$ python -q
>>> import numpy as np
>>> from numpy import linalg as LA
>>> np.set_printoptions(precision=3, suppress=True, linewidth=140)
>>> J = 3 * np.eye(12) + np.ones((12, 12))
>>> J
array([[4., 1., 1., 1., 1., 1., 1., 1., 1., 1., 1., 1.],
       [1., 4., 1., 1., 1., 1., 1., 1., 1., 1., 1., 1.],
       [1., 1., 4., 1., 1., 1., 1., 1., 1., 1., 1., 1.],
       [1., 1., 1., 4., 1., 1., 1., 1., 1., 1., 1., 1.],
       [1., 1., 1., 1., 4., 1., 1., 1., 1., 1., 1., 1.],
       [1., 1., 1., 1., 1., 4., 1., 1., 1., 1., 1., 1.],
       [1., 1., 1., 1., 1., 1., 4., 1., 1., 1., 1., 1.],
       [1., 1., 1., 1., 1., 1., 1., 4., 1., 1., 1., 1.],
       [1., 1., 1., 1., 1., 1., 1., 1., 4., 1., 1., 1.],
       [1., 1., 1., 1., 1., 1., 1., 1., 1., 4., 1., 1.],
       [1., 1., 1., 1., 1., 1., 1., 1., 1., 1., 4., 1.],
       [1., 1., 1., 1., 1., 1., 1., 1., 1., 1., 1., 4.]])
>>> low = LA.cholesky(J)
>>> np.diag(low) ** 2
array([4.   , 3.75 , 3.6  , 3.5  , 3.429, 3.375, 3.333, 3.3  , 3.273, 3.25 , 3.231, 3.214])
>>> low @ low.T
array([[4., 1., 1., 1., 1., 1., 1., 1., 1., 1., 1., 1.],
       [1., 4., 1., 1., 1., 1., 1., 1., 1., 1., 1., 1.],
       [1., 1., 4., 1., 1., 1., 1., 1., 1., 1., 1., 1.],
       [1., 1., 1., 4., 1., 1., 1., 1., 1., 1., 1., 1.],
       [1., 1., 1., 1., 4., 1., 1., 1., 1., 1., 1., 1.],
       [1., 1., 1., 1., 1., 4., 1., 1., 1., 1., 1., 1.],
       [1., 1., 1., 1., 1., 1., 4., 1., 1., 1., 1., 1.],
       [1., 1., 1., 1., 1., 1., 1., 4., 1., 1., 1., 1.],
       [1., 1., 1., 1., 1., 1., 1., 1., 4., 1., 1., 1.],
       [1., 1., 1., 1., 1., 1., 1., 1., 1., 4., 1., 1.],
       [1., 1., 1., 1., 1., 1., 1., 1., 1., 1., 4., 1.],
       [1., 1., 1., 1., 1., 1., 1., 1., 1., 1., 1., 4.]])
>>> rng = np.random.default_rng(46561)
>>> idx = rng.permutation(12)
>>> idx
array([ 5,  3,  9,  0,  7,  8,  2,  6, 11,  1,  4, 10])
>>> Y = J[idx][:, idx]
>>> np.diag(Y)
array([4., 4., 4., 4., 4., 4., 4., 4., 4., 4., 4., 4.])
>>> np.sort(np.abs(LA.eigvals(Y)))
array([ 3.,  3.,  3.,  3.,  3.,  3.,  3.,  3.,  3.,  3.,  3., 15.])
>>> np.trace(Y)
np.float64(48.0)
>>> np.allclose(Y, J)
True
>>> Y
array([[4., 1., 1., 1., 1., 1., 1., 1., 1., 1., 1., 1.],
       [1., 4., 1., 1., 1., 1., 1., 1., 1., 1., 1., 1.],
       [1., 1., 4., 1., 1., 1., 1., 1., 1., 1., 1., 1.],
       [1., 1., 1., 4., 1., 1., 1., 1., 1., 1., 1., 1.],
       [1., 1., 1., 1., 4., 1., 1., 1., 1., 1., 1., 1.],
       [1., 1., 1., 1., 1., 4., 1., 1., 1., 1., 1., 1.],
       [1., 1., 1., 1., 1., 1., 4., 1., 1., 1., 1., 1.],
       [1., 1., 1., 1., 1., 1., 1., 4., 1., 1., 1., 1.],
       [1., 1., 1., 1., 1., 1., 1., 1., 4., 1., 1., 1.],
       [1., 1., 1., 1., 1., 1., 1., 1., 1., 4., 1., 1.],
       [1., 1., 1., 1., 1., 1., 1., 1., 1., 1., 4., 1.],
       [1., 1., 1., 1., 1., 1., 1., 1., 1., 1., 1., 4.]])
>>> F = np.tril(np.array([[2, -8, 5, 9, 5, -2],
...     [3, 8, -3, -2, 2, 3],
...     [-8, 7, -1, -1, -9, -7],
...     [-5, -8, -7, -3, 5, 9],
...     [3, 8, -9, -7, 9, -9],
...     [8, -5, -8, -4, 5, -8]]), -1) + np.eye(6, dtype=int)
>>> F
array([[ 1,  0,  0,  0,  0,  0],
       [ 3,  1,  0,  0,  0,  0],
       [-8,  7,  1,  0,  0,  0],
       [-5, -8, -7,  1,  0,  0],
       [ 3,  8, -9, -7,  1,  0],
       [ 8, -5, -8, -4,  5,  1]])
>>> round(LA.norm(F, 2) / LA.norm(F), 3)
np.float64(0.694)
>>> np.argsort(-LA.norm(F, axis=0).round(6), kind="stable")[:3]
array([1, 2, 0])
>>> [round(float(x), 3) for x in LA.svd(F, compute_uv=False)[:3]]
[17.877, 14.671, 10.903]
